$ python -q
>>> import numpy as np
>>> from numpy import linalg as LA
>>> np.set_printoptions(precision=3, suppress=True, linewidth=160, sign=" ")
>>> def tidy(a):
...     return np.round(a, 3) + 0
... 
>>> J = np.loadtxt("run17.csv", delimiter=",")
>>> J
array([[-1. ,  0.8, -0.5],
       [ 1.3, -1.2,  0.9],
       [ 0.8, -1.7, -1.4],
       [ 3. , -0.9, -1.5],
       [-1. , -0.5, -1. ],
       [ 1.4, -1.2, -0.5],
       [-1.2, -1.8, -1.2],
       [-0.3,  2.2, -1.8],
       [ 0.7,  1.3, -0.9],
       [ 0.5,  0.4,  0.2],
       [ 0.4,  0.7, -0.1],
       [-1.1, -0.3, -0.7],
       [-0.2,  0. ,  0.1],
       [ 2.2, -0.7, -2.4],
       [ 0. ,  0.1,  0.2],
       [ 1.2,  2.3, -0.8],
       [-1.2, -1.7, -2.6],
       [-0.3,  0. , -1.6],
       [-0.5,  0.8, -3. ],
       [ 0.3,  0. ,  1.6],
       [-0.3,  0.1,  1.2],
       [-0.3,  0.7, -0.7],
       [-0.7,  0.5, -1.3]])
>>> Q, Rm = LA.qr(J)
>>> tidy(Rm)
array([[ 5.272, -0.4  , -0.264],
       [ 0.   ,  5.281,  0.256],
       [ 0.   ,  0.   ,  6.585]])
>>> tidy(np.abs(np.diag(Rm)))
array([ 5.272,  5.281,  6.585])
>>> mat = np.loadtxt("out6.csv", delimiter=",")
>>> mat
array([[ 1.,  1.,  1.,  1.,  1.,  1.,  1.,  1.],
       [ 1., -1.,  1., -1.,  1., -1.,  1., -1.],
       [ 1., -1., -1.,  1.,  1., -1., -1.,  1.]])
>>> out = mat[0, 0] * mat[1:] - np.outer(mat[1:, 0], mat[0])
>>> out
array([[ 0., -2.,  0., -2.,  0., -2.,  0., -2.],
       [ 0., -2., -2.,  0.,  0., -2., -2.,  0.]])
>>> LA.matrix_rank(out), LA.matrix_rank(mat)
(np.int64(2), np.int64(3))
>>> np.flatnonzero(~out.round(6).any(axis=1))
array([], dtype=int64)
>>> def softmax(z):
...     e = np.exp(z - z.max(axis=-1, keepdims=True))
...     return e / e.sum(axis=-1, keepdims=True)
... 
>>> tidy(softmax(10 * mat[2]))
array([ 0.25,  0.  ,  0.  ,  0.25,  0.25,  0.  ,  0.  ,  0.25])
>>> att = mat @ mat.T / np.sqrt(8)
>>> tidy(softmax(att + np.triu(np.full(att.shape, -np.inf), 1)))
array([[ 1.   ,  0.   ,  0.   ],
       [ 0.056,  0.944,  0.   ],
       [ 0.053,  0.053,  0.894]])
>>> softmax(att).round(6).argmax(axis=1)
array([ 0,  1,  2])
>>> E = np.load("m.npy")
>>> E
array([[-31.016,   2.133,  17.747],
       [-28.175,   3.035,  15.497],
       [-24.654,   3.844,  12.878],
       [-23.373,   4.055,  11.971],
       [-17.354,   4.457,   8.039],
       [-16.325,   4.429,   7.421],
       [ -7.126,   2.899,   2.628],
       [ -1.344,   0.669,   0.388],
       [  0.379,  -0.173,  -0.084],
       [  0.34 ,  -0.045,  -0.05 ],
       [ -6.584,   6.586,   1.067],
       [ -9.584,   9.666,   1.366],
       [-12.909,  13.195,   1.621],
       [-14.261,  14.661,   1.706],
       [-29.346,  31.944,   2.087]])
>>> [round(float(x), 3) for x in LA.svd(E, compute_uv=False)[:3]]
[80.795, 31.816, 0.564]
>>> LA.matrix_rank(E, rtol=0.1)
np.int64(2)
>>> np.argsort(-LA.norm(E, axis=0).round(6), kind="stable")[:3]
array([ 0,  1,  2])
>>> round(np.log10(LA.cond(E)))
2
>>> tidy(LA.norm(E, 2) / LA.norm(E))
np.float64(0.93)
>>> X = np.array([[0, 1, 0, 1, 0, 1],
...     [2, 1, 2, 1, 2, 1],
...     [2, 1, 2, 1, 2, 1],
...     [0, 1, 0, 1, 0, 1],
...     [2, 1, 2, 1, 2, 1],
...     [2, 1, 2, 1, 2, 1]])
>>> # column 2 repeats column 0
>>> Uu, sigma, Vh = LA.svd(X)
>>> evecs = Vh[:(sigma > 1e-8).sum()]
>>> rng = np.random.default_rng(6610)
>>> vec = X[5] + 4 * X[2] + rng.integers(2) * np.eye(6)[2]
>>> vec
array([ 10.,   5.,  10.,   5.,  10.,   5.])
>>> tidy(evecs.T @ evecs)
array([[ 0.333,  0.   ,  0.333,  0.   ,  0.333,  0.   ],
       [ 0.   ,  0.333,  0.   ,  0.333,  0.   ,  0.333],
       [ 0.333,  0.   ,  0.333,  0.   ,  0.333,  0.   ],
       [ 0.   ,  0.333,  0.   ,  0.333,  0.   ,  0.333],
       [ 0.333,  0.   ,  0.333,  0.   ,  0.333,  0.   ],
       [ 0.   ,  0.333,  0.   ,  0.333,  0.   ,  0.333]])
>>> np.allclose(evecs.T @ evecs @ vec, vec)
True
>>> tidy(LA.norm(X[5] - X[2]))
np.float64(0.0)
>>> tidy(LA.norm(X, 2))
np.float64(7.83)
>>> tidy(LA.norm(X, axis=0))
array([ 4.   ,  2.449,  4.   ,  2.449,  4.   ,  2.449])
>>> X[5] @ X[2]
np.int64(15)
>>> W = np.array([[5, 8], [4, 5], [6, 4], [0, 9], [4, 6], [5, 0]])
>>> c = np.array([-1, 1])
>>> H = np.maximum(X @ W + c, 0)
>>> LA.matrix_rank(H)
np.int64(2)
>>> basis = np.array([[-1, -1, 2], [0, -1, 3]])
>>> W @ basis
array([[ -5, -13,  34],
       [ -4,  -9,  23],
       [ -6, -10,  24],
       [  0,  -9,  27],
       [ -4, -10,  26],
       [ -5,  -5,  10]])
>>> (H @ basis).round(6).argmax(axis=1)
array([ 2,  2,  2,  2,  2,  2])
>>> [round(float(x), 3) for x in LA.svd(X, compute_uv=False)[:3]]
[7.83, 2.168, 0.0]
>>> LA.matrix_rank(X, rtol=0.1)
np.int64(2)
>>> m1 = np.array([[-1.0, 4.0, 0.0], [4.0, 2.0, 4.0], [0.0, 4.0, 3.0]])
>>> m1
array([[-1.,  4.,  0.],
       [ 4.,  2.,  4.],
       [ 0.,  4.,  3.]])
>>> # symmetric, so the eigenvalues are real
>>> np.einsum("ii->", m1)
np.float64(4.0)
>>> np.kron(np.eye(2, dtype=int), m1)
array([[-1.,  4.,  0., -0.,  0.,  0.],
       [ 4.,  2.,  4.,  0.,  0.,  0.],
       [ 0.,  4.,  3.,  0.,  0.,  0.],
       [-0.,  0.,  0., -1.,  4.,  0.],
       [ 0.,  0.,  0.,  4.,  2.,  4.],
       [ 0.,  0.,  0.,  0.,  4.,  3.]])
>>> tidy(LA.det(m1.T))
np.float64(-38.0)
>>> np.all(LA.eigvalsh(m1) > 0)
np.False_
>>> tidy(np.sort(np.abs(LA.eigvals(m1))))
array([ 1.111,  4.58 ,  7.469])
>>> tidy(LA.matrix_power(m1, 4))
array([[  561.,   532.,   752.],
       [  532.,  1712.,  1284.],
       [  752.,  1284.,  1281.]])
>>> vec = np.array([5, 1, 3])
>>> target = m1 @ vec
>>> target
array([-1., 34., 13.])
>>> tidy(LA.solve(m1, target + m1[:, 0]))
array([ 6.,  1.,  3.])
>>> tidy(LA.solve(m1, target))
array([ 5.,  1.,  3.])
>>> idx = rng.permutation(3)
>>> idx
array([ 1,  0,  2])
>>> out = m1[idx][:, idx]
>>> np.allclose(out, m1)
False
>>> np.trace(out)
np.float64(4.0)
>>> tidy(LA.det(out)), tidy(LA.det(m1[idx]))
(np.float64(-38.0), np.float64(38.0))
>>> out
array([[ 2.,  4.,  4.],
       [ 4., -1.,  0.],
       [ 4.,  0.,  3.]])
>>> out = np.array([[1, 1], [1, -1]])
>>> feats = np.kron(out, np.kron(out, out))[rng.permutation(8)][:5]
>>> feats
array([[ 1,  1, -1, -1,  1,  1, -1, -1],
       [ 1, -1, -1,  1,  1, -1, -1,  1],
       [ 1,  1,  1,  1, -1, -1, -1, -1],
       [ 1, -1, -1,  1, -1,  1,  1, -1],
       [ 1,  1,  1,  1,  1,  1,  1,  1]])
>>> out = np.array([[0, -2, 2],
...     [1, -2, -3],
...     [-1, 3, -1],
...     [3, 2, 1],
...     [0, 2, -1],
...     [0, -2, 3],
...     [1, -1, 2],
...     [-3, -1, 0]])
>>> LA.matrix_rank(np.vstack([feats, out.T]))
np.int64(8)
>>> np.einsum("ij,ij->i", feats, feats)
array([ 8,  8,  8,  8,  8])
>>> out.T @ feats.T
array([[ 1, -1,  5,  7,  1],
       [-7,  3,  3, -5, -1],
       [-1,  1, -5, 13,  3]])
>>> out = feats[0, 0] * feats[1:] - np.outer(feats[1:, 0], feats[0])
>>> out
array([[ 0, -2,  0,  2,  0, -2,  0,  2],
       [ 0,  0,  2,  2, -2, -2,  0,  0],
       [ 0, -2,  0,  2, -2,  0,  2,  0],
       [ 0,  0,  2,  2,  0,  0,  2,  2]])
>>> LA.matrix_rank(out), LA.matrix_rank(feats)
(np.int64(4), np.int64(5))
>>> np.flatnonzero(~out.round(6).any(axis=1))
array([], dtype=int64)
>>> out = feats / np.sqrt((feats ** 2).mean(axis=1, keepdims=True))
>>> feats - feats.mean(axis=1, keepdims=True)
array([[ 1.,  1., -1., -1.,  1.,  1., -1., -1.],
       [ 1., -1., -1.,  1.,  1., -1., -1.,  1.],
       [ 1.,  1.,  1.,  1., -1., -1., -1., -1.],
       [ 1., -1., -1.,  1., -1.,  1.,  1., -1.],
       [ 0.,  0.,  0.,  0.,  0.,  0.,  0.,  0.]])
>>> LA.matrix_rank(out) == LA.matrix_rank(feats)
np.True_
>>> out[4]
array([ 1.,  1.,  1.,  1.,  1.,  1.,  1.,  1.])
>>> LA.matrix_rank(feats - feats.mean(axis=1, keepdims=True))
np.int64(4)
>>> W0 = np.load("dump.npy")
>>> W0
array([[-0.5  ,  0.8  , -1.3  , -0.4  ],
       [ 0.4  , -0.8  ,  1.4  , -1.3  ],
       [ 0.054, -1.135,  1.258, -1.463],
       [-0.9  , -0.5  ,  0.7  , -1.5  ],
       [ 0.1  , -0.9  ,  0.4  ,  0.2  ]])
>>> u = np.array([-3, -4])
>>> tidy(np.correlate(W0[2], W0[3], "full"))
array([-0.081,  1.74 , -2.708,  3.594, -0.632, -0.401,  1.317])
>>> tidy(np.convolve(W0[2], u))
array([-0.162,  3.189,  0.766, -0.643,  5.852])
>>> tidy(np.polyval(u, W0[2]))
array([-4.162, -0.595, -7.774,  0.389])
>>> M = np.loadtxt("x.csv", delimiter=",")
>>> tidy(M)
array([[-0.399,  0.689, -0.5  ],
       [-0.449, -0.385, -0.498],
       [ 0.599, -0.23 , -0.708],
       [ 0.349,  0.557, -0.023],
       [-0.399, -0.114, -0.021]])
>>> # orthonormal columns
>>> Q, evecs = LA.qr(M[:, :1])[0], LA.qr(M[:, 1:])[0]
>>> sigma = LA.svd(Q.T @ evecs, compute_uv=False)
>>> tidy(sigma)
array([ 0.])
>>> tidy(LA.norm(Q @ Q.T - evecs @ evecs.T, 2))
np.float64(1.0)
>>> out = np.c_[M[:, :1] @ np.array([[-2]]), np.array([3, 0, 3, 0, 1])]
>>> tidy(out)
array([[ 0.798,  3.   ],
       [ 0.898,  0.   ],
       [-1.197,  3.   ],
       [-0.698,  0.   ],
       [ 0.798,  1.   ]])
>>> tidy(LA.norm(out - M @ LA.lstsq(M, out)[0], axis=0))
array([ 0.   ,  2.022])
>>> tidy(LA.lstsq(M, out[:, 0])[0])
array([-2.,  0.,  0.])
>>> evals, evecs = LA.eigh(m1)
>>> tidy(LA.eigvalsh(m1 + -2 * np.eye(3)))
array([-6.58 , -0.889,  5.469])
>>> (evals > 1e-8).sum(), (evals < -1e-8).sum()
(np.int64(2), np.int64(1))
>>> np.abs(evecs[:, -1]).round(6).argmax()
np.int64(1)
>>> tidy(LA.eigvalsh(m1 @ m1))
array([  1.234,  20.977,  55.789])
>>> tidy(LA.svd(m1, compute_uv=False))
array([ 7.469,  4.58 ,  1.111])
>>> np.unique(evals.round(6) + 0, return_counts=True)[1]
array([ 1,  1,  1])
>>> tidy(evecs.T @ m1 @ evecs)
array([[-4.58 ,  0.   ,  0.   ],
       [ 0.   ,  1.111,  0.   ],
       [ 0.   ,  0.   ,  7.469]])
>>> tidy(evecs @ np.diag(evals) @ evecs.T)
array([[-1.,  4.,  0.],
       [ 4.,  2.,  4.],
       [ 0.,  4.,  3.]])
